% python3 -q
>>> import numpy as np
>>> from numpy import linalg as LA
>>> np.set_printoptions(suppress=True, linewidth=120)
>>> rd = lambda a: np.round(a, 2) + 0
>>> J = np.loadtxt("layer5.csv", delimiter=",")
>>> print(J)
[[ 2. -1. -1.]
 [-3.  3. -2.]
 [ 0. -3.  1.]
 [ 1.  2. -1.]
 [-3. -1.  3.]
 [-1. -3. -1.]
 [ 3.  3. -1.]]
>>> B = J / np.sqrt((J ** 2).mean(axis=1, keepdims=True))
>>> print(rd(B[4]))
[-1.19 -0.4   1.19]
>>> print(rd(LA.norm(B, axis=1)))
[1.73 1.73 1.73 1.73 1.73 1.73 1.73]
>>> print(LA.matrix_rank(J - J.mean(axis=1, keepdims=True)))
2
>>> print(LA.matrix_rank(B) == LA.matrix_rank(J))
True
>>> print(rd(J - J.mean(axis=1, keepdims=True)))
[[ 2.   -1.   -1.  ]
 [-2.33  3.67 -1.33]
 [ 0.67 -2.33  1.67]
 [ 0.33  1.33 -1.67]
 [-2.67 -0.67  3.33]
 [ 0.67 -1.33  0.67]
 [ 1.33  1.33 -2.67]]
>>> B = np.c_[J[:, :2] @ np.array([[0, 1], [-2, -2]]), np.array([3, 0, 1, -3, 2, 3, 0])]
>>> print(B)
[[ 2.  4.  3.]
 [-6. -9.  0.]
 [ 6.  6.  1.]
 [-4. -3. -3.]
 [ 2. -1.  2.]
 [ 6.  5.  3.]
 [-6. -3.  0.]]
>>> print(rd(LA.lstsq(J, B[:, 0])[0]))
[ 0. -2.  0.]
>>> print(LA.matrix_rank(np.c_[J, B]))
4
>>> print(rd(LA.norm(B - J @ LA.lstsq(J, B)[0], axis=0)))
[0.   0.   4.26]
>>> print(np.unravel_index(np.abs(J).argmax(), J.shape))
(np.int64(1), np.int64(0))
>>> print(rd(LA.svd(J, compute_uv=False)))
[7.2  5.48 3.33]
>>> print(np.abs(J).max())
3.0
>>> print(rd(LA.norm(J)))
9.64
>>> print(np.count_nonzero(J))
20
>>> print(rd(J.mean(axis=0)))
[-0.14  0.   -0.29]
>>> print(J - J[0])
[[ 0.  0.  0.]
 [-5.  4. -1.]
 [-2. -2.  2.]
 [-1.  3.  0.]
 [-5.  0.  4.]
 [-3. -2.  0.]
 [ 1.  4.  0.]]
>>> print(J.sum(axis=1))
[ 0. -2. -2.  2. -1. -5.  5.]
>>> mat = np.load("arr.npy")
>>> print(mat)
[[ 1  0  0  0  0]
 [ 3  1  0  0  0]
 [-2 -8  1  0  0]
 [ 2 -8 -7  1  0]
 [ 1 -4  6 -3  1]]
>>> rng = np.random.default_rng(214817)
>>> labels = rng.permutation(5)
>>> print(labels)
[2 4 1 0 3]
>>> B = mat[labels][:, labels]
>>> print(B)
[[ 1  0 -8 -2  0]
 [ 6  1 -4  1 -3]
 [ 0  0  1  3  0]
 [ 0  0  0  1  0]
 [-7  0 -8  2  1]]
>>> print(np.allclose(B, mat))
False
>>> print(rd(np.sort(np.abs(LA.eigvals(B)))))
[1. 1. 1. 1. 1.]
>>> print(np.trace(B))
5
>>> print(np.diag(B))
[1 1 1 1 1]
>>> x = np.array([4, -3, 9])
>>> h = np.maximum(J @ x, 0)
>>> print(rd(np.tanh(J @ x)))
[ 0.96 -1.    1.   -1.    1.   -1.   -1.  ]
>>> print(h)
[ 2.  0. 18.  0. 18.  0.  0.]
>>> print(J * (h > 1e-9)[:, None])
[[ 2. -1. -1.]
 [-0.  0. -0.]
 [ 0. -3.  1.]
 [ 0.  0. -0.]
 [-3. -1.  3.]
 [-0. -0. -0.]
 [ 0.  0. -0.]]
>>> gram = mat.T @ mat
>>> print(np.trace(gram), (mat ** 2).sum())
261 261
>>> print(gram)
[[ 19  -1 -10  -1   1]
 [ -1 145  24   4  -4]
 [-10  24  86 -25   6]
 [ -1   4 -25  10  -3]
 [  1  -4   6  -3   1]]
>>> print((mat @ mat.T).shape)
(5, 5)
>>> X = np.loadtxt("dump.csv", delimiter=",")
>>> print(X)
[[-10.31  -7.04  14.76]
 [ -9.93  -7.82  16.81]
 [-12.4   -3.24  12.03]
 [-10.81  -6.15  14.35]
 [ -7.74 -11.06   5.14]
 [-12.17  -4.06  19.94]
 [ -9.6   -7.75   3.86]
 [-10.13  -7.42  16.05]
 [ -5.7  -14.74   7.32]
 [ -9.09  -8.78   6.76]
 [-10.42  -6.53   8.27]
 [-12.96  -2.29  12.35]
 [ -6.98 -12.6    9.45]
 [ -5.31 -15.01  -1.05]
 [ -4.08 -17.57   7.26]
 [-11.58  -4.75  13.29]
 [ -8.88  -8.57  -4.87]
 [ -6.79 -12.29  -3.49]]
>>> x = np.array([1, 4, -5])
>>> print(LA.norm(X @ x) <= LA.norm(X, 2) * LA.norm(x) + 1e-9)
True
>>> x = np.array([4, 9, 5])
>>> rhs = J @ x
>>> print(rhs)
[ -6.   5. -22.  17.  -6. -36.  34.]
>>> rhs = rhs + 0.3 * rng.normal(size=7)
>>> print(rd(rhs))
[ -6.33   4.96 -21.73  16.67  -5.99 -36.26  33.99]
>>> c, *_ = LA.lstsq(J, rhs)
>>> print([round(float(LA.norm(LA.solve(J.T @ J + lam * np.eye(3), J.T @ rhs))), 2) for lam in (0, 1, 10, 100)])
[11.09, 10.46, 7.39, 2.52]
>>> print(rd(J.T @ (rhs - J @ c)))
[0. 0. 0.]
>>> print(rd(c))
[4.   9.01 5.08]
>>> print(c.round())
[4. 9. 5.]
>>> E = np.triu(rng.random((7, 7)) < 0.4, 1).astype(int)
>>> E = E + E.T
>>> print(E)
[[0 1 1 1 0 0 1]
 [1 0 0 1 1 0 0]
 [1 0 0 0 0 1 1]
 [1 1 0 0 1 0 0]
 [0 1 0 1 0 0 0]
 [0 0 1 0 0 0 0]
 [1 0 1 0 0 0 0]]
>>> B = LA.inv(E)
>>> print(rd(LA.inv(B)))
[[0. 1. 1. 1. 0. 0. 1.]
 [1. 0. 0. 1. 1. 0. 0.]
 [1. 0. 0. 0. 0. 1. 1.]
 [1. 1. 0. 0. 1. 0. 0.]
 [0. 1. 0. 1. 0. 0. 0.]
 [0. 0. 1. 0. 0. 0. 0.]
 [1. 0. 1. 0. 0. 0. 0.]]
>>> print(rd(LA.det(E) * B))
[[ 0.  0.  0.  0.  0. -2.  2.]
 [ 0. -1.  0.  1.  1.  0.  0.]
 [ 0.  0.  0.  0.  0.  2.  0.]
 [ 0.  1.  0. -1.  1.  0.  0.]
 [ 0.  1.  0.  1. -1.  2. -2.]
 [-2.  0.  2.  0.  2.  4. -2.]
 [ 2.  0.  0.  0. -2. -2.  0.]]
>>> print(rd(E @ B))
[[1. 0. 0. 0. 0. 0. 0.]
 [0. 1. 0. 0. 0. 0. 0.]
 [0. 0. 1. 0. 0. 0. 0.]
 [0. 0. 0. 1. 0. 0. 0.]
 [0. 0. 0. 0. 1. 0. 0.]
 [0. 0. 0. 0. 0. 1. 0.]
 [0. 0. 0. 0. 0. 0. 1.]]
>>> t = np.radians(72)
>>> Rm = np.eye(7)
>>> Rm[6, 6] = Rm[5, 5] = np.cos(t)
>>> Rm[6, 5], Rm[5, 6] = -np.sin(t), np.sin(t)
>>> print(rd(Rm))
[[ 1.    0.    0.    0.    0.    0.    0.  ]
 [ 0.    1.    0.    0.    0.    0.    0.  ]
 [ 0.    0.    1.    0.    0.    0.    0.  ]
 [ 0.    0.    0.    1.    0.    0.    0.  ]
 [ 0.    0.    0.    0.    1.    0.    0.  ]
 [ 0.    0.    0.    0.    0.    0.31  0.95]
 [ 0.    0.    0.    0.    0.   -0.95  0.31]]
>>> B = E @ Rm.T
>>> print(rd(LA.det(Rm)), rd(np.trace(Rm)))
1.0 5.62
>>> print(np.allclose(LA.norm(E, axis=1), LA.norm(B, axis=1)))
True
>>> print(E @ E)
[[4 1 1 1 2 1 1]
 [1 3 1 2 1 0 1]
 [1 1 3 1 0 0 1]
 [1 2 1 3 1 0 1]
 [2 1 0 1 2 0 0]
 [1 0 0 0 0 1 1]
 [1 1 1 1 0 1 2]]
>>> print(E.sum(axis=0))
[4 3 3 3 2 1 2]
>>> L = np.diag(E.sum(axis=1)) - E
>>> print(round(LA.det(L[1:, 1:])))
24
>>> print(L @ np.ones(7))
[0. 0. 0. 0. 0. 0. 0.]
>>> print(LA.matrix_rank(L))
6
>>> f = np.array([0, 2, 2, 1, 2, 2, 0])
>>> B = E + np.outer(f, np.eye(7)[6])
>>> print(rd(LA.det(B) / LA.det(E)), rd(1 + LA.solve(E, f)[6]))
-3.0 -3.0
>>> print(LA.matrix_rank(LA.inv(B) - LA.inv(E), tol=1e-8))
1
>>> print(B)
[[0. 1. 1. 1. 0. 0. 1.]
 [1. 0. 0. 1. 1. 0. 2.]
 [1. 0. 0. 0. 0. 1. 3.]
 [1. 1. 0. 0. 1. 0. 1.]
 [0. 1. 0. 1. 0. 0. 2.]
 [0. 0. 1. 0. 0. 0. 2.]
 [1. 0. 1. 0. 0. 0. 0.]]
>>> data = np.loadtxt("sample7.csv", delimiter=",")
>>> print(data)
[[ 0.  0.]
 [-1. -1.]]
>>> U, sv, vt = LA.svd(data)
>>> print(rd(sv))
[1.41 0.  ]
>>> B = U[:, :1] @ np.diag(sv[:1]) @ vt[:1]
>>> print(rd(LA.norm(data - B) / LA.norm(data)))
0.0
>>> W0 = np.loadtxt("out3.csv", delimiter=",")
>>> print(W0)
[[ 0.3  -0.7  -0.3 ]
 [ 0.02  0.59  2.39]
 [-1.2   0.5  -0.2 ]
 [ 0.    0.4   1.6 ]
 [-0.1   0.4   0.2 ]
 [-0.7   0.5   0.5 ]
 [-0.6  -1.5   0.5 ]]
>>> O, evecs = LA.qr(W0[:, :1])[0], LA.qr(W0[:, 1:])[0]
>>> sv = LA.svd(O.T @ evecs, compute_uv=False)
>>> print(rd(np.degrees(np.arccos(sv.clip(0, 1)))))
[82.98]
>>> print(rd(LA.norm(O @ O.T - evecs @ evecs.T, 2)))
1.0
>>> t = np.radians(135)
>>> Rm = np.eye(3)
>>> Rm[1, 1] = Rm[0, 0] = np.cos(t)
>>> Rm[1, 0], Rm[0, 1] = -np.sin(t), np.sin(t)
>>> print(rd(Rm))
[[-0.71  0.71  0.  ]
 [-0.71 -0.71  0.  ]
 [ 0.    0.    1.  ]]
>>> B = W0 @ Rm.T
>>> print(rd(LA.svd(W0, compute_uv=False)), rd(LA.svd(B, compute_uv=False)))
[3.09 1.84 1.53] [3.09 1.84 1.53]
>>> B = LA.inv(Rm)
>>> print(rd(LA.det(Rm) * B))
[[-0.71 -0.71  0.  ]
 [ 0.71 -0.71  0.  ]
 [ 0.    0.    1.  ]]
>>> print(rd(LA.det(Rm) * LA.det(B)))
1.0
>>> print(rd(LA.cond(Rm)))
1.0
>>> print(rd(LA.slogdet(Rm)[0]))
1.0
>>> print(rd(LA.inv(B)))
[[-0.71  0.71  0.  ]
 [-0.71 -0.71  0.  ]
 [ 0.    0.    1.  ]]
>>> print(np.allclose(B, Rm.T))
True
>>> f, v = W0[6], W0[4]
>>> print(f @ f)
2.86
>>> print(rd(f @ v))
-0.44
>>> pr = (f @ v) / (f @ f) * f
>>> print(rd(np.outer(f, v)))
[[ 0.06 -0.24 -0.12]
 [ 0.15 -0.6  -0.3 ]
 [-0.05  0.2   0.1 ]]
>>> print(rd(pr))
[ 0.09  0.23 -0.08]
>>> print(rd(LA.norm(f + v) ** 2 + LA.norm(f - v) ** 2))
6.14
>>> print(LA.matrix_rank(np.outer(f, v)))
1
>>> x = np.array([1, 2, 1])
>>> rhs = X @ x
>>> print(rd(LA.lstsq(X, rhs)[0]))
[1. 2. 1.]
>>> print(rd(LA.solve(X.T @ X, X.T @ rhs)))
[1. 2. 1.]
>>> rhs = rhs + 0.3 * rng.normal(size=18)
>>> print(rd(rhs))
[ -9.35  -8.74  -6.48  -8.81 -24.29  -0.94 -21.24  -8.43 -28.18 -19.97 -14.92  -5.61 -22.36 -36.36 -31.81  -7.95 -30.93
 -34.55]
>>> c, *_ = LA.lstsq(X, rhs)
>>> print([round(float(LA.norm(LA.solve(X.T @ X + lam * np.eye(3), X.T @ rhs))), 2) for lam in (0, 1, 10, 100)])
[2.44, 2.44, 2.41, 2.17]
>>> print(rd(c))
[1.   1.99 1.  ]
